$ python3 -q
>>> import numpy as np
>>> from numpy import linalg as LA
>>> np.set_printoptions(suppress=True, linewidth=100)
>>> def rd(a):
...     return np.round(a, 2) + 0
... 
>>> arr = np.loadtxt("a.csv", delimiter=",")
>>> print(arr)
[[0.5  0.   0.5 ]
 [0.4  0.4  0.2 ]
 [0.17 0.5  0.33]]
>>> print(rd(arr @ arr))
[[0.34 0.25 0.42]
 [0.39 0.26 0.35]
 [0.34 0.36 0.29]]
>>> print(rd((arr - arr.T) / 2))
[[ 0.   -0.2   0.16]
 [ 0.2   0.   -0.15]
 [-0.16  0.15  0.  ]]
>>> print(np.trace(arr))
1.23
>>> print(rd(LA.det(arr)))
0.08
>>> print(rd((arr + arr.T) / 2))
[[0.5  0.2  0.34]
 [0.2  0.4  0.35]
 [0.34 0.35 0.33]]
>>> M2 = arr / np.sqrt((arr ** 2).mean(axis=1, keepdims=True))
>>> print(rd(LA.norm(M2, axis=1)))
[1.73 1.73 1.73]
>>> print(LA.matrix_rank(arr - arr.mean(axis=1, keepdims=True)))
2
>>> print(rd(M2[0]))
[1.22 0.   1.22]
>>> print(LA.matrix_rank(M2) == LA.matrix_rank(arr))
True
>>> print(rd(arr - arr.mean(axis=1, keepdims=True)))
[[ 0.17 -0.33  0.17]
 [ 0.07  0.07 -0.13]
 [-0.16  0.17  0.  ]]
>>> x0 = np.array([-1, 0, 2])
>>> y = arr @ x0
>>> print(y)
[0.5  0.   0.49]
>>> print(rd(LA.solve(arr, 5 * y)))
[-5.  0. 10.]
>>> M2 = np.array([[-3, -8], [4, 2]])
>>> W2 = np.kron(M2, arr)
>>> print(rd(LA.norm(W2, 2)), rd(LA.norm(M2, 2) * LA.norm(arr, 2)))
9.25 9.25
>>> print(LA.matrix_rank(W2))
6
>>> O = arr.astype(float).copy()
>>> for j in range(3):
...     O[:, j] -= O[:, :j] @ (O[:, :j].T @ O[:, j])
...     O[:, j] /= LA.norm(O[:, j])
... 
>>> print(rd(O))
[[ 0.75 -0.53  0.38]
 [ 0.6   0.34 -0.72]
 [ 0.26  0.77  0.58]]
>>> print(rd(O.T @ O))
[[1. 0. 0.]
 [0. 1. 0.]
 [0. 0. 1.]]
>>> M = np.array([[0, -6, 8, -3, 0, 9, 2, 1],
...     [0, -3, -2, -9, -6, 5, 2, 1],
...     [0, 0, 9, 0, -8, -6, 1, -8],
...     [0, 0, 0, -4, -8, 0, -2, -1],
...     [0, 0, 0, 0, -6, -7, 3, 3],
...     [0, 0, 0, 0, 0, 3, 6, 1],
...     [0, 0, 0, 0, 0, 0, 1, 1],
...     [0, 0, 0, 0, 0, 0, 0, -9]])
>>> print(LA.matrix_rank(M - M[0, 0] * np.eye(8)))
7
>>> print(np.prod(np.diag(M)), rd(LA.det(M)))
0 0.0
>>> print([int(LA.matrix_rank(LA.matrix_power(M, p))) for p in range(1, 9)])
[7, 7, 7, 7, 7, 7, 7, 7]
>>> U, sigma, Vt = LA.svd(M)
>>> print(np.argmax(sigma[:-1] / (sigma[1:] + 1e-6)) + 1)
7
>>> print(rd(sigma))
[17.93 16.9  12.93  9.58  6.61  2.53  1.29  0.  ]
>>> M2 = U[:, :7] @ np.diag(sigma[:7]) @ Vt[:7]
>>> print(LA.matrix_rank(M, rtol=0.05))
7
>>> print(LA.matrix_rank(M2))
7
>>> print(rd(M2))
[[ 0. -6.  8. -3.  0.  9.  2.  1.]
 [ 0. -3. -2. -9. -6.  5.  2.  1.]
 [ 0.  0.  9.  0. -8. -6.  1. -8.]
 [ 0.  0.  0. -4. -8.  0. -2. -1.]
 [ 0.  0.  0.  0. -6. -7.  3.  3.]
 [ 0.  0.  0.  0.  0.  3.  6.  1.]
 [ 0.  0.  0.  0.  0.  0.  1.  1.]
 [ 0.  0.  0.  0.  0.  0.  0. -9.]]
>>> print(rd(LA.norm(M - M2, 2)), sigma[7])
0.0 0.0
>>> print(rd(LA.norm(M - M2) / LA.norm(M)))
0.0
>>> print(rd(np.abs(M - M2).max()))
0.0
>>> feats = np.diag(np.array([3, 0, 0, 0, 1, 3, 3])) + -2 * np.eye(7, k=1) + -2 * np.eye(7, k=-1)
>>> print(feats)
[[ 3. -2.  0.  0.  0.  0.  0.]
 [-2.  0. -2.  0.  0.  0.  0.]
 [ 0. -2.  0. -2.  0.  0.  0.]
 [ 0.  0. -2.  0. -2.  0.  0.]
 [ 0.  0.  0. -2.  1. -2.  0.]
 [ 0.  0.  0.  0. -2.  3. -2.]
 [ 0.  0.  0.  0.  0. -2.  3.]]
>>> M2 = np.array([[1, 1], [-3, 4], [3, 1], [-3, 3], [5, 4], [-1, -5], [-3, -1]])
>>> print(M2.T @ feats.T)
[[  9.  -8.  12. -16.  13.  -7.  -7.]
 [ -5.  -4. -14. -10.   8. -21.   7.]]
>>> print(np.vstack([feats, M2.T]).shape)
(9, 7)
>>> print(LA.matrix_rank(feats @ M2))
2
>>> print(feats @ M2)
[[  9.  -5.]
 [ -8.  -4.]
 [ 12. -14.]
 [-16. -10.]
 [ 13.   8.]
 [ -7. -21.]
 [ -7.   7.]]
>>> x0 = np.array([-1, 2, -1, -1, 0, -1, -2])
>>> y = feats @ x0
>>> print(y)
[-7.  4. -2.  2.  4.  1. -4.]
>>> print(rd(LA.solve(feats, y + feats[:, 0])))
[ 0.  2. -1. -1.  0. -1. -2.]
>>> print(rd(LA.solve(feats, feats[:, 2])))
[0. 0. 1. 0. 0. 0. 0.]
>>> print(LA.matrix_rank(M, rtol=0.1))
6
>>> print(np.argsort(-LA.norm(M, axis=0).round(6), kind="stable")[:3])
[4 5 7]
>>> print(LA.cond(M) > 100)
True
>>> print([round(float(x), 2) for x in LA.svd(M, compute_uv=False)[:3]])
[17.93, 16.9, 12.93]
>>> print(rd(LA.norm(feats, axis=1)))
[3.61 2.83 2.83 2.83 3.   4.12 3.61]
>>> print(rd(LA.norm(feats, 1)), rd(LA.norm(feats, np.inf)))
7.0 7.0
>>> print(LA.norm(feats, axis=1).argmax())
5
>>> print(rd(LA.norm(feats[1] - feats[6])))
4.58
>>> print(rd(LA.norm(feats, axis=0)))
[3.61 2.83 2.83 2.83 3.   4.12 3.61]
>>> print(rd(LA.norm(feats[1], 1)), rd(LA.norm(feats[1], np.inf)))
4.0 2.0
>>> print(rd(LA.norm(feats) ** 2 / LA.norm(feats, 2) ** 2))
2.42
>>> vals, V = LA.eigh(feats)
>>> x0 = np.array([5, 5, 9, 7, -9, 5, 4])
>>> print((np.sign(V[:, -1].round(6)) == np.sign(V[0, -1].round(6))).astype(int))
[1 0 1 0 1 0 1]
>>> K = np.array([[5, 6, 7, 8, 9], [10, 11, 12, 13, 14], [15, 16, 17, 18, 19]])
>>> print(K)
[[ 5  6  7  8  9]
 [10 11 12 13 14]
 [15 16 17 18 19]]
>>> rk = LA.matrix_rank(K)
>>> print(rk)
2
>>> null = LA.svd(K)[2][rk:].T
>>> print([int(LA.matrix_rank(K[:, :j + 1])) for j in range(5)])
[1, 2, 2, 2, 2]
>>> print(null.shape)
(5, 3)
>>> print(np.unique(K.round(6), axis=0).shape)
(3, 5)
>>> print(np.abs(np.diag(LA.qr(K)[1])) > 1e-9)
[ True  True False]
>>> print(rd(np.trace(LA.pinv(K) @ K)))
2.0
>>> print(rd(K @ LA.pinv(K) @ K))
[[ 5.  6.  7.  8.  9.]
 [10. 11. 12. 13. 14.]
 [15. 16. 17. 18. 19.]]
>>> K @ K
Traceback (most recent call last):
  File "<python-input-80>", line 1, in <module>
    K @ K
    ~~^~~
ValueError: matmul: Input operand 1 has a mismatch in its core dimension 0, with gufunc signature (n?,k),(k,m?)->(n?,m?) (size 3 is different from 5)
>>> cov = K.T @ K
>>> print(LA.matrix_rank(cov))
2
>>> print(cov)
[[350 380 410 440 470]
 [380 413 446 479 512]
 [410 446 482 518 554]
 [440 479 518 557 596]
 [470 512 554 596 638]]
>>> print(np.allclose(cov, cov.T))
True
>>> print((K @ K.T).shape)
(3, 3)
